$ ipython --no-banner

In [1]: import numpy as np

In [2]: np.set_printoptions(suppress=True, linewidth=160)

In [3]: def tidy(a):
   ...:     return np.round(a, 4) + 0
   ...: 

In [4]: m1 = np.load("arr.npy")

In [5]: m1
Out[5]: 
array([[-0.9973,  0.8741,  0.9899, -0.537 ],
       [ 0.8957,  0.4777, -0.5649, -0.6584],
       [-0.9816,  0.8144,  0.9693, -0.5717],
       [-0.8996, -0.4699,  0.2355,  0.7443],
       [ 0.1586, -0.9997, -0.9954,  0.9997],
       [ 0.3885,  0.9955,  0.9861, -0.9982],
       [ 0.9861,  0.9545, -0.3095, -0.9843],
       [ 0.4542, -0.9943, -0.9737,  0.9937],
       [-0.508 , -0.9595, -0.664 ,  0.9674],
       [ 0.7779,  0.9661,  0.7779, -0.9849]])

In [6]: d = np.linalg.norm(m1[:, None] - m1[None], axis=-1)

In [7]: d[5].round(6).argsort(kind="stable")[:4]
Out[7]: array([5, 9, 6, 2])

In [8]: (d + 1e9 * np.eye(10)).round(6).argmin(axis=1)
Out[8]: array([2, 6, 0, 8, 7, 9, 1, 4, 4, 5])

In [9]: tidy(np.linalg.norm(m1, axis=1))
Out[9]: array([1.7398, 1.3353, 1.7009, 1.2804, 1.7363, 1.7637, 1.717 , 1.7693, 1.5986, 1.7645])

In [10]: M2 = np.c_[m1[:, :2] @ np.array([[1, 1], [2, -3]]), np.array([-3, -3, 0, 2, -3, 2, 2, 3, 0, -1])]

In [11]: tidy(M2)
Out[11]: 
array([[ 0.7509, -3.6196, -3.    ],
       [ 1.8511, -0.5374, -3.    ],
       [ 0.6472, -3.4248,  0.    ],
       [-1.8394,  0.5101,  2.    ],
       [-1.8408,  3.1577, -3.    ],
       [ 2.3795, -2.598 ,  2.    ],
       [ 2.8951, -1.8774,  2.    ],
       [-1.5344,  3.4371,  3.    ],
       [-2.427 ,  2.3705,  0.    ],
       [ 2.7101, -2.1204, -1.    ]])

In [12]: tidy(np.linalg.norm(np.linalg.qr(m1)[0].T @ M2, axis=0) ** 2 / ((M2 ** 2).sum(axis=0) + 1e-12))
Out[12]: array([1.    , 1.    , 0.1643])

In [13]: np.linalg.matrix_rank(np.c_[m1, M2])
Out[13]: np.int64(5)

In [14]: tidy(np.linalg.lstsq(m1, M2[:, 0])[0])
Out[14]: array([1., 2., 0., 0.])

In [15]: np.linalg.matrix_rank(M2)
Out[15]: np.int64(3)

In [16]: K = np.load("a.npy")

In [17]: K
Out[17]: 
array([[ 27.5032,  -3.7155, -13.3109],
       [ 27.8366,  32.6117,  12.2146],
       [ 26.7755,  31.1282,  11.9407],
       [-40.7672,   6.6789,  -7.9549],
       [ 27.488 ,  -1.5433, -12.2734],
       [ 27.1582,  30.8358,  13.6792],
       [ 29.0526,  31.7587,  13.6047],
       [-41.1327,  10.396 ,  -8.1914],
       [ 26.621 ,  -3.6622,  -9.5   ],
       [ 26.7359,   0.5369, -10.8155],
       [ 26.3102,  -4.2449, -13.4244],
       [ 25.0766,  -3.5574, -11.1131],
       [ 30.1343,  32.9446,  13.5753],
       [-39.7381,   7.5825,  -7.275 ],
       [ 27.5868,  -1.4439, -12.1381],
       [-38.7071,   7.7473,  -6.8141],
       [-40.3837,   7.6552,  -7.0851],
       [-38.933 ,   8.995 ,  -9.6347],
       [-39.2936,   9.6535,  -8.8978],
       [ 27.7157,  -2.4782, -10.8051],
       [ 27.3429,  -2.4672, -12.6414],
       [ 27.7502,  34.7171,  12.283 ],
       [ 27.3765,  32.8577,  11.1701],
       [ 29.2774,  31.5924,  10.9201],
       [-40.6519,   8.0101,  -7.5653],
       [ 27.6398,  32.0619,  12.165 ]])

In [18]: M2 = np.c_[K[:, :1] @ np.array([[5]]), np.array([-3, 2, -2, 1, 1, -1, -1, 3, -4, 1, -2, 4, -3, -1, -3, -3, 4, 0, -5, -2, 5, -3, -4, 1, 2, -5])]

In [19]: tidy(M2)
Out[19]: 
array([[ 137.516 ,   -3.    ],
       [ 139.183 ,    2.    ],
       [ 133.8775,   -2.    ],
       [-203.836 ,    1.    ],
       [ 137.44  ,    1.    ],
       [ 135.791 ,   -1.    ],
       [ 145.263 ,   -1.    ],
       [-205.6635,    3.    ],
       [ 133.105 ,   -4.    ],
       [ 133.6795,    1.    ],
       [ 131.551 ,   -2.    ],
       [ 125.383 ,    4.    ],
       [ 150.6715,   -3.    ],
       [-198.6905,   -1.    ],
       [ 137.934 ,   -3.    ],
       [-193.5355,   -3.    ],
       [-201.9185,    4.    ],
       [-194.665 ,    0.    ],
       [-196.468 ,   -5.    ],
       [ 138.5785,   -2.    ],
       [ 136.7145,    5.    ],
       [ 138.751 ,   -3.    ],
       [ 136.8825,   -4.    ],
       [ 146.387 ,    1.    ],
       [-203.2595,    2.    ],
       [ 138.199 ,   -5.    ]])

In [20]: tidy(np.linalg.norm(M2 - K @ np.linalg.lstsq(K, M2)[0], axis=0))
Out[20]: array([ 0.   , 13.781])

In [21]: tidy(np.linalg.lstsq(K, M2[:, 0])[0])
Out[21]: array([5., 0., 0.])

In [22]: np.linalg.matrix_rank(np.c_[K, M2])
Out[22]: np.int64(4)

In [23]: M2 = K / np.linalg.norm(K, axis=1, keepdims=True)

In [24]: gram = M2 @ M2.T

In [25]: (gram - 2 * np.eye(26)).round(6).argmax(axis=1)
Out[25]: array([10, 25, 25, 13, 14,  6, 12, 18, 19, 14,  0,  0,  6, 24,  4, 16, 13, 18, 17,  8,  4, 22, 21, 25, 13,  2])

In [26]: r0, r1 = K[10], K[11]

In [27]: tidy(r0 @ r1)
Out[27]: np.float64(824.0579)

In [28]: p = (r0 @ r1) / (r0 @ r0) * r0

In [29]: tidy(np.outer(r0, r1))
Out[29]: 
array([[ 659.7704,  -93.5959, -292.3879],
       [-106.4477,   15.1008,   47.174 ],
       [-336.6383,   47.756 ,  149.1867]])

In [30]: tidy((r1 - p) @ r0)
Out[30]: np.float64(0.0)

In [31]: tidy(r1 - p)
Out[31]: array([0.7284, 0.371 , 1.3102])

In [32]: np.linalg.matrix_rank(np.outer(r0, r1))
Out[32]: np.int64(1)

In [33]: M2 = K / np.sqrt((K ** 2).mean(axis=1, keepdims=True))

In [34]: tidy(M2[7])
Out[34]: array([-1.6488,  0.4167, -0.3284])

In [35]: np.linalg.matrix_rank(M2) == np.linalg.matrix_rank(K)
Out[35]: np.True_

In [36]: tidy(np.linalg.norm(M2, axis=1))
Out[36]: 
array([1.7321, 1.7321, 1.7321, 1.7321, 1.7321, 1.7321, 1.7321, 1.7321, 1.7321, 1.7321, 1.7321, 1.7321, 1.7321, 1.7321, 1.7321, 1.7321, 1.7321, 1.7321, 1.7321,
       1.7321, 1.7321, 1.7321, 1.7321, 1.7321, 1.7321, 1.7321])

In [37]: basis = K[[10, 6]].astype(float)

In [38]: for _ in range(6):
    ...:     z = np.linalg.norm(K[:, None] - basis, axis=-1).argmin(axis=1)
    ...:     basis = np.array([K[z == j].mean(axis=0) for j in range(2)])
    ...: 

In [39]: z
Out[39]: array([0, 1, 1, 0, 0, 1, 1, 0, 0, 0, 0, 0, 1, 0, 0, 0, 0, 0, 0, 0, 0, 1, 1, 1, 0, 1])

In [40]: np.abs(basis[1] - basis[0]).argmax()
Out[40]: np.int64(0)

In [41]: tidy(basis[1] - basis[0])
Out[41]: array([32.654 , 29.682 , 22.3618])

In [42]: E = np.array([[-0.6, 0.3, -0.3, 1.1, -0.3],
    ...:     [1.0, 0.0, 2.0, -0.8, 0.4],
    ...:     [0.0, -0.6, -1.6, -0.6, 1.7]])

In [43]: E[:, 0] *= 20

In [44]: E
Out[44]: 
array([[-12. ,   0.3,  -0.3,   1.1,  -0.3],
       [ 20. ,   0. ,   2. ,  -0.8,   0.4],
       [  0. ,  -0.6,  -1.6,  -0.6,   1.7]])

In [45]: rng = np.random.default_rng(32)

In [46]: z = rng.permutation(4)

In [47]: M2 = m1[:, z] * rng.choice([-1, 1], 4)

In [48]: M2
Out[48]: 
array([[-0.9899,  0.537 , -0.8741,  0.9973],
       [ 0.5649,  0.6584, -0.4777, -0.8957],
       [-0.9693,  0.5717, -0.8144,  0.9816],
       [-0.2355, -0.7443,  0.4699,  0.8996],
       [ 0.9954, -0.9997,  0.9997, -0.1586],
       [-0.9861,  0.9982, -0.9955, -0.3885],
       [ 0.3095,  0.9843, -0.9545, -0.9861],
       [ 0.9737, -0.9937,  0.9943, -0.4542],
       [ 0.664 , -0.9674,  0.9595,  0.508 ],
       [-0.7779,  0.9849, -0.9661, -0.7779]])

In [49]: left, _, Vh = np.linalg.svd(m1.T @ M2)

In [50]: tidy(np.linalg.lstsq(m1, M2)[0])
Out[50]: 
array([[ 0.,  0.,  0., -1.],
       [ 0.,  0., -1.,  0.],
       [-1.,  0.,  0.,  0.],
       [ 0., -1.,  0.,  0.]])

In [51]: t = np.radians(72)

In [52]: R = np.eye(5)

In [53]: R[2, 2] = R[1, 1] = np.cos(t)

In [54]: R[2, 1], R[1, 2] = -np.sin(t), np.sin(t)

In [55]: tidy(R)
Out[55]: 
array([[ 1.    ,  0.    ,  0.    ,  0.    ,  0.    ],
       [ 0.    ,  0.309 ,  0.9511,  0.    ,  0.    ],
       [ 0.    , -0.9511,  0.309 ,  0.    ,  0.    ],
       [ 0.    ,  0.    ,  0.    ,  1.    ,  0.    ],
       [ 0.    ,  0.    ,  0.    ,  0.    ,  1.    ]])

In [56]: M2 = E @ R.T

In [57]: tidy(np.abs(M2 - E).max(axis=0))
Out[57]: array([0.    , 1.9021, 1.6762, 0.    , 0.    ])

In [58]: np.allclose(np.linalg.norm(E, axis=1), np.linalg.norm(M2, axis=1))
Out[58]: True

In [59]: M2 = E + rng.integers(-2, 3, (3, 1)) @ rng.integers(-2, 3, (1, 5))

In [60]: tidy(M2)
Out[60]: 
array([[-10. ,   1.3,   1.7,   2.1,   0.7],
       [ 22. ,   1. ,   4. ,   0.2,   1.4],
       [ -2. ,  -1.6,  -3.6,  -1.6,   0.7]])

In [61]: np.abs(M2 - E).sum(axis=1)
Out[61]: array([7., 7., 7.])

In [62]: tidy(np.linalg.svd(M2 - E, compute_uv=False))
Out[62]: array([5.7446, 0.    , 0.    ])

In [63]: np.linalg.matrix_rank(M2 - E, tol=1e-8)
Out[63]: np.int64(1)

In [64]: x = np.array([-1, -4, -5, 3, -4])

In [65]: np.sign((E @ x).round(6))
Out[65]: array([ 1., -1.,  1.])

In [66]: tidy(np.einsum("ij,j->i", E, x))
Out[66]: array([ 16.8, -34. ,   1.8])

In [67]: tidy(E @ (2 * x))
Out[67]: array([ 33.6, -68. ,   3.6])

In [68]: tidy((E * x).sum(axis=1))
Out[68]: array([ 16.8, -34. ,   1.8])

In [69]: (E @ x).argmax()
Out[69]: np.int64(0)

In [70]: E @ np.eye(5)[4]
Out[70]: array([-0.3,  0.4,  1.7])

In [71]: tidy(E * x)
Out[71]: 
array([[ 12. ,  -1.2,   1.5,   3.3,   1.2],
       [-20. ,   0. , -10. ,  -2.4,  -1.6],
       [  0. ,   2.4,   8. ,  -1.8,  -6.8]])

In [72]: np.linalg.norm(E @ x) <= np.linalg.norm(E, 2) * np.linalg.norm(x) + 1e-9
Out[72]: np.True_

In [73]: tidy(E @ np.ones(5))
Out[73]: array([-11.2,  21.6,  -1.1])

In [74]: r0 = np.array([7, 9])

In [75]: tidy(np.convolve(E[0], r0))
Out[75]: array([ -84. , -105.9,    0.6,    5. ,    7.8,   -2.7])

In [76]: tidy(np.array([np.convolve(row, r0, "same") for row in E]))
Out[76]: 
array([[ -84. , -105.9,    0.6,    5. ,    7.8],
       [ 140. ,  180. ,   14. ,   12.4,   -4.4],
       [   0. ,   -4.2,  -16.6,  -18.6,    6.5]])

In [77]: np.cross(E[0, :3], E[1, :3])
Out[77]: array([ 0.6, 18. , -6. ])

In [78]: tidy(np.correlate(E[0], E[1], "full"))
Out[78]: array([  -4.8 ,    9.72,  -24.36,    1.28, -241.6 ,    8.44,   -6.6 ,   22.  ,   -6.  ])

In [79]: F = np.load("run17.npy")

In [80]: F
Out[80]: 
array([[ -1.2313,   6.7607,   2.9073],
       [  8.9983,  -2.4137,  -5.2213],
       [-10.5118,  -6.0725,   0.9728],
       [  3.2862,  -9.9789,  -6.2652],
       [  4.7338,  -4.5274,  -4.4456],
       [  1.5968,  -4.6418,  -3.2411],
       [  3.8696,   0.3786,  -1.9413],
       [ -2.3409,  -5.2492,  -1.9333],
       [  4.9907,   4.7704,  -0.4573],
       [  2.8749,  -2.3146,  -2.7284],
       [  0.5329,  -2.7885,  -2.0001],
       [ -6.1553,   8.8395,   5.7915],
       [  0.7294,  -4.2226,  -2.7097],
       [ -7.1967,   2.1652,   3.2713],
       [  0.8944,  -0.3485,  -1.0711],
       [ -7.4711,  11.202 ,   7.3573],
       [  3.5555,  -0.2918,  -2.1106],
       [ -9.881 ,   7.86  ,   6.8508],
       [ -1.2617,   2.0682,   0.8547],
       [  7.1152,  -1.7241,  -4.1647],
       [ -6.2323,   6.9546,   4.993 ],
       [  1.0278,  -2.1299,  -1.9083],
       [ -7.322 ,   1.0412,   2.8269],
       [ -1.9832,  -1.1904,  -0.2905],
       [  3.3106,  -0.239 ,  -1.9894]])

In [81]: M2 = np.c_[F[:, :2] @ np.array([[0, 2], [2, 3]]), np.array([-7, 6, 2, -8, -9, 8, 9, -6, -4, 1, 0, -8, 1, -4, 9, 8, -6, 7, 1, -1, 2, 4, 5, -1, -9])]

In [82]: tidy(M2)
Out[82]: 
array([[ 13.5214,  17.8195,  -7.    ],
       [ -4.8274,  10.7555,   6.    ],
       [-12.145 , -39.2411,   2.    ],
       [-19.9578, -23.3643,  -8.    ],
       [ -9.0548,  -4.1146,  -9.    ],
       [ -9.2836, -10.7318,   8.    ],
       [  0.7572,   8.875 ,   9.    ],
       [-10.4984, -20.4294,  -6.    ],
       [  9.5408,  24.2926,  -4.    ],
       [ -4.6292,  -1.194 ,   1.    ],
       [ -5.577 ,  -7.2997,   0.    ],
       [ 17.679 ,  14.2079,  -8.    ],
       [ -8.4452, -11.209 ,   1.    ],
       [  4.3304,  -7.8978,  -4.    ],
       [ -0.697 ,   0.7433,   9.    ],
       [ 22.404 ,  18.6638,   8.    ],
       [ -0.5836,   6.2356,  -6.    ],
       [ 15.72  ,   3.818 ,   7.    ],
       [  4.1364,   3.6812,   1.    ],
       [ -3.4482,   9.0581,  -1.    ],
       [ 13.9092,   8.3992,   2.    ],
       [ -4.2598,  -4.3341,   4.    ],
       [  2.0824, -11.5204,   5.    ],
       [ -2.3808,  -7.5376,  -1.    ],
       [ -0.478 ,   5.9042,  -9.    ]])

In [83]: np.linalg.matrix_rank(M2)
Out[83]: np.int64(3)
